% ipython --no-banner

In [1]: import numpy as np

In [2]: np.set_printoptions(suppress=True, linewidth=120)

In [3]: X = np.load("a.npy")

In [4]: X
Out[4]: 
array([[2, 0, 0, 0, 0, 0, 0],
       [0, 1, 0, 0, 0, 0, 0],
       [2, 0, 0, 0, 0, 0, 0],
       [2, 2, 2, 0, 0, 0, 0],
       [1, 2, 1, 0, 0, 0, 0],
       [2, 2, 2, 1, 0, 0, 0],
       [0, 2, 1, 1, 0, 1, 0]])

In [5]: t3 = np.stack([X, 2 * X, X[::-1]])

In [6]: (t3 @ X.T).shape
Out[6]: (3, 7, 7)

In [7]: np.linalg.matrix_rank(t3)
Out[7]: array([5, 5, 5])

In [8]: t3.sum(axis=0)
Out[8]: 
array([[6, 2, 1, 1, 0, 1, 0],
       [2, 5, 2, 1, 0, 0, 0],
       [7, 2, 1, 0, 0, 0, 0],
       [8, 8, 8, 0, 0, 0, 0],
       [5, 6, 3, 0, 0, 0, 0],
       [6, 7, 6, 3, 0, 0, 0],
       [2, 6, 3, 3, 0, 3, 0]])

In [9]: np.linalg.matrix_rank(t3.reshape(3, -1))
Out[9]: np.int64(2)

In [10]: np.round(np.linalg.norm(t3, axis=(1, 2)), 4)
Out[10]: array([ 6.8557, 13.7113,  6.8557])

In [11]: np.linalg.lstsq(X[:-1].T, X[-1])[2]
Out[11]: np.int32(4)

In [12]: np.allclose(X[:-1].T @ np.linalg.lstsq(X[:-1].T, X[-1])[0], X[-1])
Out[12]: False

In [13]: left, sv, Vt = np.linalg.svd(X, full_matrices=False)

In [14]: np.round(np.abs(Vt[0]), 4)
Out[14]: array([0.5692, 0.6337, 0.4986, 0.1512, 0.    , 0.0539, 0.    ])

In [15]: sv.round(4)
Out[15]: array([6.0454, 2.8372, 1.1267, 0.9619, 0.4565, 0.    , 0.    ])

In [16]: np.round(np.sqrt((sv ** 2).sum()), 4), round(float(np.linalg.norm(X)), 4)
Out[16]: (np.float64(6.8557), 6.8557)

In [17]: np.round(Vt @ Vt.T, 4) + 0
Out[17]: 
array([[1., 0., 0., 0., 0., 0., 0.],
       [0., 1., 0., 0., 0., 0., 0.],
       [0., 0., 1., 0., 0., 0., 0.],
       [0., 0., 0., 1., 0., 0., 0.],
       [0., 0., 0., 0., 1., 0., 0.],
       [0., 0., 0., 0., 0., 1., 0.],
       [0., 0., 0., 0., 0., 0., 1.]])

In [18]: np.round(sv / sv[0], 4)
Out[18]: array([1.    , 0.4693, 0.1864, 0.1591, 0.0755, 0.    , 0.    ])

In [19]: (sv > 1e-8).sum()
Out[19]: np.int64(5)

In [20]: np.abs(left[:, 0]).round(6).argmax()
Out[20]: np.int64(5)

In [21]: left.shape, sv.shape, Vt.shape
Out[21]: ((7, 7), (7,), (7, 7))

In [22]: np.allclose(left * sv @ Vt, X)
Out[22]: True

In [23]: left, sv, Vt = np.linalg.svd(X)

In [24]: np.argmax(sv[:-1] / (sv[1:] + 1e-6)) + 1
Out[24]: np.int64(5)

In [25]: sv.round(4)
Out[25]: array([6.0454, 2.8372, 1.1267, 0.9619, 0.4565, 0.    , 0.    ])

In [26]: A2 = left[:, :5] @ np.diag(sv[:5]) @ Vt[:5]

In [27]: np.linalg.matrix_rank(X, rtol=0.05)
Out[27]: np.int64(5)

In [28]: round(float(np.abs(X - A2).max()), 4)
Out[28]: 0.0

In [29]: A = np.load("m.npy")

In [30]: A
Out[30]: 
array([[1, 0, 0],
       [3, 1, 0],
       [5, 3, 1]])

In [31]: # triangular: eigenvalues sit on the diagonal

In [32]: x0 = np.array([1, -2, 6, 1, 0, 8, -9])

In [33]: a = np.maximum(X @ x0, 0)

In [34]: np.maximum(X @ (3 * x0), 0)
Out[34]: array([ 6,  0,  6, 30,  9, 33, 33])

In [35]: np.round(np.tanh(X @ x0), 4)
Out[35]: array([ 0.964 , -0.964 ,  0.964 ,  1.    ,  0.9951,  1.    ,  1.    ])

In [36]: np.maximum(X @ x0, 0) - np.maximum(-X @ x0, 0)
Out[36]: array([ 2, -2,  2, 10,  3, 11, 11])

In [37]: X * (a > 1e-9)[:, None]
Out[37]: 
array([[2, 0, 0, 0, 0, 0, 0],
       [0, 0, 0, 0, 0, 0, 0],
       [2, 0, 0, 0, 0, 0, 0],
       [2, 2, 2, 0, 0, 0, 0],
       [1, 2, 1, 0, 0, 0, 0],
       [2, 2, 2, 1, 0, 0, 0],
       [0, 2, 1, 1, 0, 1, 0]])

In [38]: np.flatnonzero(a > 1e-9)
Out[38]: array([0, 2, 3, 4, 5, 6])

In [39]: np.trace(A)
Out[39]: np.int64(3)

In [40]: A @ A
Out[40]: 
array([[ 1,  0,  0],
       [ 6,  1,  0],
       [19,  6,  1]])

In [41]: A.inv()
AttributeError: 'numpy.ndarray' object has no attribute 'inv'


In [42]: (A + A.T) / 2
Out[42]: 
array([[1. , 1.5, 2.5],
       [1.5, 1. , 1.5],
       [2.5, 1.5, 1. ]])

In [43]: (A - A.T) / 2
Out[43]: 
array([[ 0. , -1.5, -2.5],
       [ 1.5,  0. , -1.5],
       [ 2.5,  1.5,  0. ]])

In [44]: A2 = np.array([[0, -3], [2, 3], [1, 4]])

In [45]: A2.T @ A.T
Out[45]: 
array([[ 0,  2,  7],
       [-3, -6, -2]])

In [46]: np.linalg.matrix_rank(np.vstack([A, A2.T]))
Out[46]: np.int64(3)

In [47]: A @ A2
Out[47]: 
array([[ 0, -3],
       [ 2, -6],
       [ 7, -2]])

In [48]: gram = A.T @ A

In [49]: (A @ A.T).shape
Out[49]: (3, 3)

In [50]: np.allclose(gram, gram.T)
Out[50]: True
